$ python3 -q
>>> import numpy as np
>>> np.set_printoptions(precision=3, suppress=True, linewidth=140, sign=" ")
>>> X = np.load("x.npy")
>>> X
array([[ 5,  1,  3],
       [ 3,  5,  1],
       [ 1,  3,  5]])
>>> hat = np.triu(np.array([[1, 2, 1], [2, 1, 1], [0, 1, 0]]), 1) + np.eye(3)
>>> out = hat @ X @ np.linalg.inv(hat)
>>> print(np.trace(out), np.trace(X))
15.0 15
>>> np.linalg.matrix_rank(out)
np.int64(3)
>>> round(float(np.linalg.det(out)), 3)
108.0
>>> print(hat @ X - X @ hat)
[[ 7.  3.  1.]
 [ 1. -3. -3.]
 [ 0. -2. -4.]]
>>> mat = np.loadtxt("data.csv", delimiter=",")
>>> mat
array([[  0.,   0.,   0.,   0.],
       [  0.,   0.,   4.,   1.],
       [  0.,   0.,   4.,   1.],
       [  0.,   0.,   0.,   0.],
       [  0.,   0.,   0.,   0.],
       [  0.,   0.,   0.,   0.],
       [  0.,   0.,   0.,   0.],
       [ 16.,   2.,   7.,  13.],
       [  8.,   1.,   5.,   8.],
       [  0.,   0.,   0.,   0.],
       [ 16.,   2.,   7.,  13.],
       [  5.,   8.,   0.,   5.],
       [  8.,   1.,   5.,   8.],
       [  0.,   0.,   0.,   0.],
       [  0.,   0.,   0.,   0.],
       [  8.,   1.,   6.,   6.],
       [  5.,   8.,   0.,   5.],
       [ 16.,   2.,   7.,  13.],
       [  0.,   0.,   0.,   0.],
       [  0.,   0.,   0.,   0.],
       [  5.,   8.,   0.,   5.],
       [  0.,   0.,   4.,   1.],
       [ 13.,   9.,   5.,  13.],
       [  0.,   0.,   0.,   0.],
       [  5.,   8.,   0.,   5.],
       [  8.,   1.,   6.,   6.],
       [  8.,   1.,   5.,   8.],
       [  0.,   0.,   0.,   0.]])
>>> out = np.array([[-9, -3, -2], [-2, -9, 0], [0, -6, 1], [5, 7, 7]])
>>> np.einsum("ij,ij->i", mat, mat)
array([   0.,   17.,   17.,    0.,    0.,    0.,    0.,  478.,  154.,    0.,  478.,  114.,  154.,    0.,    0.,  137.,  114.,  478.,    0.,
          0.,  114.,   17.,  444.,    0.,  114.,  137.,  154.,    0.])
>>> np.vstack([mat, out.T]).shape
(31, 4)
>>> np.einsum("ik,kj->ji", mat, out)
array([[  0.,   5.,   5.,   0.,   0.,   0.,   0., -83., -34.,   0., -83., -36., -34.,   0.,   0., -44., -36., -83.,   0.,   0., -36.,
          5., -70.,   0., -36., -44., -34.,   0.],
       [  0., -17., -17.,   0.,   0.,   0.,   0., -17.,  -7.,   0., -17., -52.,  -7.,   0.,   0., -27., -52., -17.,   0.,   0., -52.,
        -17., -59.,   0., -52., -27.,  -7.,   0.],
       [  0.,  11.,  11.,   0.,   0.,   0.,   0.,  66.,  45.,   0.,  66.,  25.,  45.,   0.,   0.,  32.,  25.,  66.,   0.,   0.,  25.,
         11.,  70.,   0.,  25.,  32.,  45.,   0.]])
>>> np.linalg.matrix_rank(np.vstack([mat, out.T]))
np.int64(4)
>>> out.T @ mat.T
array([[  0.,   5.,   5.,   0.,   0.,   0.,   0., -83., -34.,   0., -83., -36., -34.,   0.,   0., -44., -36., -83.,   0.,   0., -36.,
          5., -70.,   0., -36., -44., -34.,   0.],
       [  0., -17., -17.,   0.,   0.,   0.,   0., -17.,  -7.,   0., -17., -52.,  -7.,   0.,   0., -27., -52., -17.,   0.,   0., -52.,
        -17., -59.,   0., -52., -27.,  -7.,   0.],
       [  0.,  11.,  11.,   0.,   0.,   0.,   0.,  66.,  45.,   0.,  66.,  25.,  45.,   0.,   0.,  32.,  25.,  66.,   0.,   0.,  25.,
         11.,  70.,   0.,  25.,  32.,  45.,   0.]])
